$ python3 -q
>>> import numpy as np
>>> np.set_printoptions(suppress=True, linewidth=120)
>>> J = np.load("run11.npy")
>>> print(J)
[[ 0.72  0.64 -0.97 10.85]
 [-1.1  -4.67  1.01  3.39]
 [-0.23  1.91  1.33 -8.37]
 [-0.71  6.35 -0.67 -2.59]
 [-0.7   1.56  0.55 -2.07]
 [-0.33  0.36 -1.1  -9.58]
 [ 0.52  0.23  1.94 -2.57]
 [ 0.39  1.55 -1.15  0.35]
 [-0.01 -0.24 -0.89  3.91]
 [ 1.08 -5.21  0.58 -9.12]
 [ 0.23 -3.71 -1.35 -2.84]
 [ 0.57 -2.9  -1.03 -3.9 ]
 [ 0.56 -1.62  2.26  0.27]
 [ 0.54  1.7  -2.33 -2.36]
 [-0.02 -1.84  0.2  13.58]
 [-0.51 -2.9   1.27  3.67]
 [-0.12  2.23 -1.57  1.41]
 [-0.04 -1.07  2.07  2.65]
 [-0.58 -0.91  1.78  1.34]
 [-0.45 -6.48  0.14  3.7 ]
 [ 0.7  -1.43  1.1   0.34]
 [-0.38 -3.86 -0.24 -3.26]
 [-0.38 -0.25  1.27  0.82]
 [ 0.52  2.9   2.08 10.91]
 [-0.71 -2.31 -0.97  0.84]
 [ 0.87  0.34  1.21 -4.87]]
>>> x = np.array([2, 3, 1, 2])
>>> y = J @ x
>>> print(np.round(np.linalg.lstsq(J, y)[0], 2))
[2. 3. 1. 2.]
>>> print(np.round(np.linalg.pinv(J) @ J, 2) + 0)
[[1. 0. 0. 0.]
 [0. 1. 0. 0.]
 [0. 0. 1. 0.]
 [0. 0. 0. 1.]]
>>> rng = np.random.default_rng(60)
>>> y = y + 0.02 * rng.normal(size=26)
>>> print(y.round(2))
[ 24.07  -8.43 -10.12  11.75  -0.34 -19.82  -1.45   5.01   6.19 -31.11 -17.69 -16.39  -0.92  -0.86  21.84  -1.1    7.69
   4.1    0.59 -12.84  -1.1  -19.1    1.4   33.62  -7.67  -5.74]
>>> b, *_ = np.linalg.lstsq(J, y)
>>> print(np.round(np.linalg.norm(y - J @ b), 2))
0.09
>>> print(b.round())
[2. 3. 1. 2.]
>>> blk = np.stack([J, 5 * J, J[::-1]])
>>> print(np.round(np.linalg.norm(blk, axis=(1, 2)), 2))
[ 32.96 164.79  32.96]
>>> print(np.round(np.einsum("bij,cij->bc", blk, blk), 2))
[[ 1086.21  5431.03  -440.24]
 [ 5431.03 27155.14 -2201.2 ]
 [ -440.24 -2201.2   1086.21]]
>>> print(np.linalg.matrix_rank(blk.reshape(3, -1)))
2
>>> print(np.linalg.matrix_rank(blk))
[4 4 4]
>>> print((blk @ J.T).shape)
(3, 26, 26)
>>> Xc = J - J.mean(axis=0)
>>> V = np.linalg.svd(Xc)[2][:3]
>>> other = Xc - Xc @ V.T @ V
>>> print(np.round(np.diag(V.T @ V), 2) + 0)
[0. 1. 1. 1.]
>>> print(np.round((Xc @ V.T).std(axis=0), 2))
[5.59 2.8  1.29]
>>> print(np.round(other.std(axis=0), 2) + 0)
[0.57 0.   0.01 0.  ]
>>> print(round(float(np.linalg.norm(other) / np.linalg.norm(Xc)), 2))
0.09
>>> print(np.round(np.cov(Xc @ V.T, rowvar=False), 2) + 0)
[[32.5   0.    0.  ]
 [ 0.    8.14  0.  ]
 [ 0.    0.    1.74]]
>>> print(np.linalg.norm(other, axis=1).round(6).argmax())
1
>>> Z = J[[16, 20]].astype(float)
>>> for _ in range(5):
...     z = np.linalg.norm(J[:, None] - Z, axis=-1).argmin(axis=1)
...     Z = np.array([J[z == j].mean(axis=0) for j in range(2)])
... 
>>> print(z)
[0 0 1 1 1 1 1 1 0 1 1 1 1 1 0 0 1 0 1 0 1 1 1 0 1 1]
>>> print(np.round(Z[1] - Z[0], 2))
[ 0.18  1.38 -0.52 -9.15]
>>> print(np.bincount(z))
[ 8 18]
>>> z = J[:, 3] > np.median(J[:, 3])
>>> u = J[z].mean(axis=0) - J[~z].mean(axis=0)
>>> print(u.round(2))
[-0.39 -0.54  0.16  8.33]
>>> print(round((((J - J.mean(axis=0)) @ u > 0) == z).mean(), 2))
0.88
>>> X = np.loadtxt("dump.csv", delimiter=",")
>>> print(X)
[[1. 0. 0.]
 [4. 1. 0.]
 [5. 3. 1.]]
>>> print(np.round(np.sort(np.linalg.eigvals(X)), 2))
[1. 1. 1.]
>>> print(np.linalg.matrix_rank(X - X[0, 0] * np.eye(3)))
2
>>> print([int(np.linalg.matrix_rank(np.linalg.matrix_power(X, p))) for p in range(1, 4)])
[3, 3, 3]
>>> print(np.round(np.linalg.det(X.T), 2))
1.0
>>> print(np.poly(X))
[ 1. -3.  3. -1.]
>>> print(round(float(np.linalg.det(2 * X)), 2), np.round(np.linalg.det(X), 2))
8.0 1.0
>>> print(round(float(np.linalg.eigvals(X).sum().real), 2))
3.0
>>> print(np.kron(np.eye(2, dtype=int), X))
[[1. 0. 0. 0. 0. 0.]
 [4. 1. 0. 0. 0. 0.]
 [5. 3. 1. 0. 0. 0.]
 [0. 0. 0. 1. 0. 0.]
 [0. 0. 0. 4. 1. 0.]
 [0. 0. 0. 5. 3. 1.]]
>>> print(np.einsum("ij,ji->", X, X))
3.0
>>> x = np.array([1, 1, 1])
>>> y = X @ x
>>> b, lr = np.zeros(3), 1 / np.linalg.norm(X, 2) ** 2
>>> for i in range(20):
...     b -= lr * X.T @ (X @ b - y)
...     if i % 5 == 0: print(i, round(np.linalg.norm(X @ b - y), 2))
... 
0 0.97
5 0.84
10 0.73
15 0.63
>>> print(b.round(2))
[1.14 0.88 0.33]
>>> feats = np.loadtxt("data.csv", delimiter=",")
>>> print(feats.round(2))
[[ 0.04 -0.14 -0.69 -0.41 -0.41 -0.41]
 [-0.14  0.98 -0.1  -0.06 -0.06 -0.06]
 [-0.69 -0.1   0.51 -0.29 -0.29 -0.29]
 [-0.41 -0.06 -0.29  0.82 -0.18 -0.18]
 [-0.41 -0.06 -0.29 -0.18  0.82 -0.18]
 [-0.41 -0.06 -0.29 -0.18 -0.18  0.82]]
>>> z = rng.permutation(6)
>>> print(z)
[4 2 5 0 3 1]
>>> other = feats[z][:, z]
>>> print(other.round(2))
[[ 0.82 -0.29 -0.18 -0.41 -0.18 -0.06]
 [-0.29  0.51 -0.29 -0.69 -0.29 -0.1 ]
 [-0.18 -0.29  0.82 -0.41 -0.18 -0.06]
 [-0.41 -0.69 -0.41  0.04 -0.41 -0.14]
 [-0.18 -0.29 -0.18 -0.41  0.82 -0.06]
 [-0.06 -0.1  -0.06 -0.14 -0.06  0.98]]
>>> print(np.round(np.sort(np.abs(np.linalg.eigvals(other))), 2))
[1. 1. 1. 1. 1. 1.]
>>> print(round(float(np.linalg.det(other)), 2), np.round(np.linalg.det(feats[z]), 2))
-1.0 -1.0
>>> other = np.linalg.inv(feats)
>>> print(round(np.linalg.det(feats) * np.linalg.det(other), 2))
1.0
>>> print(round(float(np.linalg.slogdet(feats)[0]), 2))
-1.0
>>> evals, V = np.linalg.eigh(feats)
>>> x = np.array([1, 2, 1, 3, 2, -3])
>>> print(round(x @ feats @ x / (x @ x), 2), round(evals[0], 2), round(evals[-1], 2))
0.72 -1.0 1.0
>>> print(np.round(V * np.abs(evals) @ V.T, 2) + 0)
[[1. 0. 0. 0. 0. 0.]
 [0. 1. 0. 0. 0. 0.]
 [0. 0. 1. 0. 0. 0.]
 [0. 0. 0. 1. 0. 0.]
 [0. 0. 0. 0. 1. 0.]
 [0. 0. 0. 0. 0. 1.]]
>>> print(np.round(np.abs(feats).sum(axis=1).max(), 2), np.round(np.abs(evals).max(), 2))
2.18 1.0
>>> evals, V = np.linalg.eigh(feats)
>>> print(np.round(V.T @ feats @ V, 2) + 0)
[[-1.  0.  0.  0.  0.  0.]
 [ 0.  1.  0.  0.  0.  0.]
 [ 0.  0.  1.  0.  0.  0.]
 [ 0.  0.  0.  1.  0.  0.]
 [ 0.  0.  0.  0.  1.  0.]
 [ 0.  0.  0.  0.  0.  1.]]
>>> print(evals.sum(), np.round(np.trace(feats), 2))
4.0 4.0
>>> print(np.round(V @ np.diag(evals) @ V.T, 2))
[[ 0.04 -0.14 -0.69 -0.41 -0.41 -0.41]
 [-0.14  0.98 -0.1  -0.06 -0.06 -0.06]
 [-0.69 -0.1   0.51 -0.29 -0.29 -0.29]
 [-0.41 -0.06 -0.29  0.82 -0.18 -0.18]
 [-0.41 -0.06 -0.29 -0.18  0.82 -0.18]
 [-0.41 -0.06 -0.29 -0.18 -0.18  0.82]]
>>> print(np.round(np.linalg.svd(feats, compute_uv=False), 2))
[1. 1. 1. 1. 1. 1.]
>>> print((evals > 1e-8).sum(), (evals < -1e-8).sum())
5 1
>>> m1 = np.diag(20 * np.array([-1, -3])) + np.array([[1, 0], [2, 2]])
>>> print(m1)
[[-19   0]
 [  2 -58]]
>>> z = rng.permutation(2)
>>> print(z)
[0 1]
>>> other = m1[z][:, z]
>>> print(np.diag(other))
[-19 -58]
>>> print(np.allclose(other, m1))
True
>>> print(np.trace(other))
-77
>>> blk = np.stack([m1, -3 * m1, m1[::-1]])
>>> print(blk.shape)
(3, 2, 2)
>>> print(np.round(np.linalg.norm(blk, axis=(1, 2)), 2))
[ 61.07 183.2   61.07]
>>> P = np.triu(np.array([[-1, 3], [2, -1]]), 1) + np.eye(2)
>>> other = P @ m1 @ np.linalg.inv(P)
>>> print(round(np.linalg.det(other), 2))
1102.0
>>> print(np.linalg.matrix_rank(other))
2
>>> print(P @ m1 - m1 @ P)
[[   6. -117.]
 [   0.   -6.]]
>>> print(other)
[[ -13. -135.]
 [   2.  -64.]]
>>> print(np.poly(other))
[   1.   77. 1102.]
>>> print(np.trace(other), np.trace(m1))
-77.0 -77
>>> W0 = np.load("block0.npy")
>>> print(W0)
[[23 -7  2]
 [ 1 45 -7]
 [-6  8 33]]
>>> C2 = W0.T @ W0
>>> print(np.linalg.matrix_rank(C2))
3
>>> print(np.allclose(C2, C2.T))
True
>>> print((W0 @ W0.T).shape)
(3, 3)
>>> K = np.load("m.npy")
>>> print(K)
[[ 5 -3  3  4 -1]
 [-1  5 -3  3  4]
 [ 4 -1  5 -3  3]
 [ 3  4 -1  5 -3]
 [-3  3  4 -1  5]]
>>> C2 = K.T @ K
>>> print(np.round(np.linalg.svd(K, compute_uv=False) ** 2, 2))
[108.19 108.19  64.     9.81   9.81]
>>> print(np.trace(C2), (K ** 2).sum())
300 300
>>> print(round(float(np.abs(np.linalg.eigvals(K)).max()), 2))
10.4
>>> print(np.linalg.matrix_power(K, 4))
[[ 5451 -3221  2660  1915 -2709]
 [-2709  5451 -3221  2660  1915]
 [ 1915 -2709  5451 -3221  2660]
 [ 2660  1915 -2709  5451 -3221]
 [-3221  2660  1915 -2709  5451]]
>>> other = np.array([[-3, -4, 1], [4, -5, 1]])
>>> Z = np.kron(other, K)
>>> print(np.linalg.matrix_rank(Z))
10
>>> print(np.round(np.linalg.norm(Z, 2), 2), np.round(np.linalg.norm(other, 2) * np.linalg.norm(K, 2), 2))
70.58 70.58
>>> print(Z.shape)
(10, 15)
>>> print(round(np.linalg.norm(K), 2))
17.32
>>> print(np.unravel_index(np.abs(K).argmax(), K.shape))
(np.int64(0), np.int64(0))
>>> np.linalg.rank(K)
Traceback (most recent call last):
  File "<python-input-115>", line 1, in <module>
    np.linalg.rank(K)
    ^^^^^^^^^^^^^^
AttributeError: module 'numpy.linalg' has no attribute 'rank'
>>> print(K.sum(axis=0))
[8 8 8 8 8]
>>> print(K.sum(axis=1))
[8 8 8 8 8]
>>> K[:, 5]
Traceback (most recent call last):
  File "<python-input-118>", line 1, in <module>
    K[:, 5]
    ~^^^^^^
IndexError: index 5 is out of bounds for axis 1 with size 5
>>> K[5]
Traceback (most recent call last):
  File "<python-input-119>", line 1, in <module>
    K[5]
    ~^^^
IndexError: index 5 is out of bounds for axis 0 with size 5
